$ python -q
>>> import numpy as np
>>> import numpy.linalg as la
>>> np.set_printoptions(suppress=True, linewidth=100)
>>> def tidy(a):
...     return np.round(a, 2) + 0
... 
>>> W0 = np.array([[-0.2, -0.4, -1.0, -1.7],
...     [0.2, 0.3, -0.7, -0.2],
...     [-0.7, 1.4, 0.6, -1.3],
...     [1.3, -0.4, -1.3, 0.5]])
>>> W0[:, 0] *= 10
>>> print(W0)
[[-2.  -0.4 -1.  -1.7]
 [ 2.   0.3 -0.7 -0.2]
 [-7.   1.4  0.6 -1.3]
 [13.  -0.4 -1.3  0.5]]
>>> out = np.array([[0, 3], [3, 0], [3, 1], [3, 2]])
>>> print(tidy(np.einsum("ij->j", W0)))
[ 6.   0.9 -2.4 -2.7]
>>> print(tidy(out.T @ W0.T))
[[ -9.3  -1.8   2.1  -3.6]
 [-10.4   4.9 -23.   38.7]]
>>> print(la.matrix_rank(W0 @ out))
2
>>> print(tidy(W0 @ out))
[[ -9.3 -10.4]
 [ -1.8   4.9]
 [  2.1 -23. ]
 [ -3.6  38.7]]
>>> print(tidy(np.einsum("ik,kj->ji", W0, out)))
[[ -9.3  -1.8   2.1  -3.6]
 [-10.4   4.9 -23.   38.7]]
>>> print(np.einsum("ij,ij->i", W0, W0))
[  8.05   4.62  53.01 171.1 ]
>>> print(la.matrix_rank(np.vstack([W0, out.T])))
4
>>> x = np.array([-2, -3, -3, 3])
>>> rhs = W0 @ x
>>> c, lr = np.zeros(4), 1 / la.norm(W0, 2) ** 2
>>> for i in range(60):
...     c -= lr * W0.T @ (W0 @ c - rhs)
...     if i % 10 == 0: print(i, round(la.norm(W0 @ c - rhs), 2))
... 
0 5.79
10 5.33
20 4.93
30 4.57
40 4.25
50 3.96
>>> print(tidy(la.cond(W0)))
42.17
>>> print(tidy(c))
[-1.43 -1.31  0.03  0.68]
>>> print(tidy(la.eigvals(W0).sum().real))
-0.6
>>> print(tidy(la.det(W0[::-1])))
15.36
>>> print(tidy(la.eigvals(W0)))
[-0.89+3.63j -0.89-3.63j  0.59+0.87j  0.59-0.87j]
>>> print(tidy(np.einsum("ii->", W0)))
-0.6
>>> print(tidy(np.einsum("ij,ji->", W0, W0)))
-25.52
>>> Z = np.array([[3, 0, 3], [1, -1, 2]])
>>> feats = np.repeat(Z, 22 // 2, axis=0)
>>> rng = np.random.default_rng(144)
>>> feats = feats + 0.02 * rng.normal(size=feats.shape)
>>> print(tidy(feats))
[[ 2.99 -0.01  3.  ]
 [ 3.01  0.    3.01]
 [ 2.98  0.02  3.03]
 [ 3.01 -0.02  3.  ]
 [ 3.    0.02  3.01]
 [ 3.02 -0.01  2.99]
 [ 2.99  0.    3.03]
 [ 2.98  0.04  2.98]
 [ 3.   -0.01  2.98]
 [ 3.    0.02  2.98]
 [ 2.96 -0.03  2.98]
 [ 0.99 -1.02  2.02]
 [ 1.   -1.    1.98]
 [ 1.   -0.98  2.01]
 [ 1.01 -1.01  1.99]
 [ 0.96 -0.98  2.  ]
 [ 1.03 -1.    1.95]
 [ 0.98 -1.    2.  ]
 [ 1.   -0.99  1.95]
 [ 1.02 -1.    1.98]
 [ 1.04 -1.01  2.02]
 [ 0.99 -1.01  1.99]]
>>> Uu, sv, vt = la.svd(feats)
>>> print(tidy(sv))
[15.82  3.59  0.09]
>>> print(np.argmax(sv[:-1] / (sv[1:] + 1e-6)) + 1)
2
>>> out = Uu[:, :2] @ np.diag(sv[:2]) @ vt[:2]
>>> print(tidy(la.norm(feats - out) / la.norm(feats)))
0.01
>>> print(tidy(la.norm(feats - out, 2)), tidy(sv[2]))
0.09 0.09
>>> x = np.array([5, 2, 0])
>>> rhs = feats @ x
>>> print(tidy(la.solve(feats.T @ feats, feats.T @ rhs)))
[5. 2. 0.]
>>> print(tidy(la.lstsq(feats, rhs)[0]))
[5. 2. 0.]
>>> rhs = rhs + 0.1 * rng.normal(size=22)
>>> print(tidy(rhs))
[14.78 15.14 14.83 14.98 15.14 15.04 14.89 14.9  14.87 15.19 14.56  2.82  3.14  2.92  3.05  2.8
  3.19  2.89  3.08  3.25  2.92  2.84]
>>> c, *_ = la.lstsq(feats, rhs)
>>> print([round(float(la.norm(la.solve(feats.T @ feats + lam * np.eye(3), feats.T @ rhs))), 2) for lam in (0, 1, 10, 100)])
[5.99, 4.85, 3.73, 2.23]
>>> print(c.round())
[ 6.  1. -1.]
>>> print(tidy(feats.T @ (rhs - feats @ c)))
[0. 0. 0.]
>>> G = np.cov(feats, rowvar=False)
>>> print(tidy(la.eigvalsh(G)[::-1]))
[1.57 0.   0.  ]
>>> print(np.argsort(-feats.std(axis=0).round(6), kind="stable"))
[0 2 1]
>>> print(tidy(feats.std(axis=0)))
[1.  0.5 0.5]
>>> print(G.shape)
(3, 3)
>>> print(tidy(G))
[[1.04 0.52 0.53]
 [0.52 0.26 0.26]
 [0.53 0.26 0.27]]
>>> idx = feats[:, 1] > np.median(feats[:, 1])
>>> f = feats[idx].mean(axis=0) - feats[~idx].mean(axis=0)
>>> print((((feats - feats.mean(axis=0)) @ f > 0) == idx).mean())
1.0
>>> print(np.argsort(-np.abs(f).round(6), kind="stable"))
[0 2 1]
>>> print(idx.astype(int))
[1 1 1 1 1 1 1 1 1 1 1 0 0 0 0 0 0 0 0 0 0 0]
>>> M = np.load("out10.npy")
>>> print(M)
[[-0.2 -1.   0.2 -1.5]
 [ 2.   0.   1.5  0.6]
 [ 0.4  0.7 -0.1 -0.9]]
>>> out = M / np.sqrt((M ** 2).mean(axis=1, keepdims=True))
>>> print(tidy(la.norm(out, axis=1)))
[2. 2. 2.]
>>> print(la.matrix_rank(M - M.mean(axis=1, keepdims=True)))
3
>>> x = np.array([-3, -3, 0, -1])
>>> h1 = np.maximum(M @ x, 0)
>>> print(np.maximum(M @ (3 * x), 0))
[15.3  0.   0. ]
>>> print(tidy(M.T @ h1))
[-1.02 -5.1   1.02 -7.65]
>>> print(np.maximum(M @ x, 0) - np.maximum(-M @ x, 0))
[ 5.1 -6.6 -2.4]
>>> print(np.flatnonzero(h1 > 1e-9))
[0]
>>> print(tidy(np.tanh(M @ x)))
[ 1.   -1.   -0.98]
>>> print(tidy(M - M[0]))
[[ 0.   0.   0.   0. ]
 [ 2.2  1.   1.3  2.1]
 [ 0.6  1.7 -0.3  0.6]]
>>> print(tidy(M.sum(axis=0)))
[ 2.2 -0.3  1.6 -1.8]
>>> print(np.diff(M, axis=0))
[[ 2.2  1.   1.3  2.1]
 [-1.6  0.7 -1.6 -1.5]]
>>> print(tidy(M.mean(axis=0)))
[ 0.73 -0.1   0.53 -0.6 ]
>>> print(tidy(M.sum(axis=1)))
[-2.5  4.1  0.1]
>>> print(np.unravel_index(np.abs(M).argmax(), M.shape))
(np.int64(1), np.int64(0))
>>> M @ M
Traceback (most recent call last):
  File "<python-input-76>", line 1, in <module>
    M @ M
    ~~^~~
ValueError: matmul: Input operand 1 has a mismatch in its core dimension 0, with gufunc signature (n?,k),(k,m?)->(n?,m?) (size 3 is different from 4)
>>> G = M.T @ M
>>> print(la.matrix_rank(G))
3
>>> print(tidy(la.svd(M, compute_uv=False) ** 2))
[6.89 3.23 1.29]
>>> print((M @ M.T).shape)
(3, 3)
>>> print(tidy(la.eigvalsh(G)[::-1]))
[6.89 3.23 1.29 0.  ]
>>> print(np.diag(G))
[4.2  1.49 2.3  3.42]
